$ python3 -q
>>> import numpy as np
>>> import numpy.linalg as la
>>> np.set_printoptions(suppress=True, linewidth=140)
>>> cent = np.array([[2, 1, 2], [1, -1, 0]])
>>> rng = np.random.default_rng(93)
>>> arr = rng.normal(size=(27, 2)) @ cent + np.array([0, 1, 3])
>>> arr.round(2)
array([[ 1.4 ,  2.92,  5.21],
       [ 2.99,  1.55,  5.36],
       [ 0.43,  2.31,  4.16],
       [-1.49, -1.01,  0.67],
       [ 1.46,  0.19,  3.43],
       [ 4.18,  2.02,  6.47],
       [-2.48,  0.57,  1.06],
       [ 3.59,  0.74,  5.22],
       [ 2.71,  1.83,  5.36],
       [-2.41,  1.01,  1.4 ],
       [-0.22,  1.54,  3.21],
       [ 1.08,  4.22,  5.87],
       [ 0.91,  1.89,  4.2 ],
       [-0.9 ,  1.36,  2.64],
       [ 2.24,  3.1 ,  5.89],
       [ 3.25,  2.42,  6.11],
       [ 1.77,  1.01,  4.19],
       [ 0.22,  0.69,  2.94],
       [-1.01,  1.78,  2.85],
       [ 0.07,  1.1 ,  3.11],
       [ 0.03,  2.6 ,  4.09],
       [ 2.19,  1.65,  4.9 ],
       [-1.64,  0.9 ,  1.84],
       [-2.55, -0.51,  0.29],
       [-0.69,  2.53,  3.55],
       [ 0.87,  0.04,  2.95],
       [-0.76,  3.25,  3.99]])
>>> cov = arr.T @ arr
>>> print(cov.round(2))
[[103.57  42.81 133.12]
 [ 42.81 101.13 193.3 ]
 [133.12 193.3  453.19]]
>>> print(la.matrix_rank(cov))
3
>>> round(float(np.trace(cov)), 2), np.round((arr ** 2).sum(), 2)
(657.89, np.float64(657.89))
>>> np.round(la.eigvalsh(cov)[::-1], 2)
array([579.29,  66.78,  11.82])
>>> x0 = np.array([2, -3, 5])
>>> y = arr @ x0
>>> try:
...     la.solve(arr, y)
... except la.LinAlgError as e:
...     print(e)
... 
Last 2 dimensions of the array must be square
>>> print(np.round(la.lstsq(arr, y)[0], 2))
[ 2. -3.  5.]
>>> y = y + 0.02 * rng.normal(size=27)
>>> y.round(2)
array([20.12, 28.13, 14.7 ,  3.37, 19.52, 34.64, -1.4 , 31.03, 26.7 , -0.79, 10.98, 18.84, 17.17,  7.31, 24.65, 29.8 , 21.45, 13.07,  6.87,
       12.4 , 12.73, 23.93,  3.22, -2.12,  8.79, 16.35,  8.68])
>>> c, *_ = la.lstsq(arr, y)
>>> print([round(float(la.norm(la.solve(arr.T @ arr + lam * np.eye(3), arr.T @ y))), 2) for lam in (0, 1, 10, 100)])
[6.17, 5.92, 4.82, 3.41]
>>> c.round()
array([ 2., -3.,  5.])
>>> np.round(arr.T @ (y - arr @ c), 2) + 0
array([0., 0., 0.])
>>> J = np.loadtxt("test0.csv", delimiter=",")
>>> J
array([[2.1, 6. , 9. ],
       [1. , 5.1, 4. ],
       [2. , 6. , 9.1]])
>>> hat = np.triu(np.array([[7, 9, 9], [2, 2, 8], [6, 9, 4]]), 1) + np.eye(3)
>>> B = hat @ J @ la.inv(hat)
>>> print(B.round(2))
[[  29.1 -156.  1113. ]
 [  17.   -99.9  723. ]
 [   2.   -12.    87.1]]
>>> np.round(hat @ J - J @ hat, 2)
array([[ 27.,  81.,  51.],
       [ 16.,  39.,  23.],
       [  0., -18., -66.]])
>>> la.cond(J) > 100
np.True_
>>> round(la.norm(J, 2) / la.norm(J), 2)
np.float64(0.99)
>>> print(round(np.log10(la.cond(J))))
2
>>> np.argsort(-la.norm(J, axis=0).round(6), kind="stable")[:3]
array([2, 1, 0])
>>> la.matrix_rank(J, rtol=0.1)
np.int64(2)
